$ ipython --no-banner

In [1]: import numpy as np

In [2]: from numpy import linalg as LA

In [3]: np.set_printoptions(precision=4, suppress=True, linewidth=140, legacy="1.25")

In [4]: M = np.load("block14.npy")

In [5]: M
Out[5]: 
array([[ 1.7285, -2.5192, -6.0101,  4.0698,  2.4886],
       [ 1.2001,  0.9815, -4.398 ,  2.6843,  4.0636],
       [ 1.9984, -3.0003, -7.0237,  5.097 ,  4.1267],
       [ 1.6229, -1.0004, -5.7065,  3.9691,  4.1054],
       [ 2.5885, -1.8888, -8.8157,  5.7084,  4.5889],
       [ 2.3397, -1.4278, -7.7751,  4.7152,  3.0463],
       [ 2.2258, -1.6709, -6.3101,  4.3137,  3.7686],
       [ 1.5961,  0.196 , -4.877 ,  2.4166,  1.019 ],
       [ 1.0124, -0.889 , -3.0852,  1.7876,  0.472 ],
       [ 1.9717, -0.0163, -7.4205,  3.823 ,  1.7943],
       [ 0.5925,  0.1978, -1.2118,  0.5148,  0.0992],
       [ 1.2   ,  2.1786, -3.5795,  1.2076,  1.0091],
       [ 1.3161,  0.3922, -5.3389,  3.0203,  2.907 ],
       [ 1.4139, -2.278 , -6.4073,  4.689 ,  4.3869],
       [ 1.5919, -0.9688, -5.6532,  3.8833,  4.0887],
       [ 1.2021,  1.3017, -3.015 ,  1.0769,  0.5806],
       [ 2.3008, -0.4975, -8.3988,  4.7834,  3.4308],
       [ 1.2053,  0.4144, -2.4249,  1.0213,  0.1865],
       [ 1.8229, -0.6161, -4.3954,  2.9695,  3.3811],
       [ 1.6011, -0.6813, -4.2779,  2.3243,  0.5599],
       [ 1.6822, -2.4959, -5.9702,  4.1145,  2.5234],
       [ 2.218 , -1.7076, -6.3106,  4.2845,  3.7643],
       [ 2.01  , -1.216 , -8.1925,  5.2892,  4.894 ]])

In [6]: rng = np.random.default_rng(597)

In [7]: labels = rng.permutation(5)

In [8]: out = M[:, labels] * rng.choice([-1, 1], 5)

In [9]: out
Out[9]: 
array([[ 2.5192,  4.0698, -6.0101,  1.7285, -2.4886],
       [-0.9815,  2.6843, -4.398 ,  1.2001, -4.0636],
       [ 3.0003,  5.097 , -7.0237,  1.9984, -4.1267],
       [ 1.0004,  3.9691, -5.7065,  1.6229, -4.1054],
       [ 1.8888,  5.7084, -8.8157,  2.5885, -4.5889],
       [ 1.4278,  4.7152, -7.7751,  2.3397, -3.0463],
       [ 1.6709,  4.3137, -6.3101,  2.2258, -3.7686],
       [-0.196 ,  2.4166, -4.877 ,  1.5961, -1.019 ],
       [ 0.889 ,  1.7876, -3.0852,  1.0124, -0.472 ],
       [ 0.0163,  3.823 , -7.4205,  1.9717, -1.7943],
       [-0.1978,  0.5148, -1.2118,  0.5925, -0.0992],
       [-2.1786,  1.2076, -3.5795,  1.2   , -1.0091],
       [-0.3922,  3.0203, -5.3389,  1.3161, -2.907 ],
       [ 2.278 ,  4.689 , -6.4073,  1.4139, -4.3869],
       [ 0.9688,  3.8833, -5.6532,  1.5919, -4.0887],
       [-1.3017,  1.0769, -3.015 ,  1.2021, -0.5806],
       [ 0.4975,  4.7834, -8.3988,  2.3008, -3.4308],
       [-0.4144,  1.0213, -2.4249,  1.2053, -0.1865],
       [ 0.6161,  2.9695, -4.3954,  1.8229, -3.3811],
       [ 0.6813,  2.3243, -4.2779,  1.6011, -0.5599],
       [ 2.4959,  4.1145, -5.9702,  1.6822, -2.5234],
       [ 1.7076,  4.2845, -6.3106,  2.218 , -3.7643],
       [ 1.216 ,  5.2892, -8.1925,  2.01  , -4.894 ]])

In [10]: Uu, _, vt = LA.svd(M.T @ out)

In [11]: np.round(LA.lstsq(M, out)[0], 4) + 0
Out[11]: 
array([[ 0.,  0.,  0.,  1.,  0.],
       [-1.,  0.,  0.,  0.,  0.],
       [ 0.,  0.,  1.,  0.,  0.],
       [ 0.,  1.,  0.,  0.,  0.],
       [ 0.,  0.,  0.,  0., -1.]])
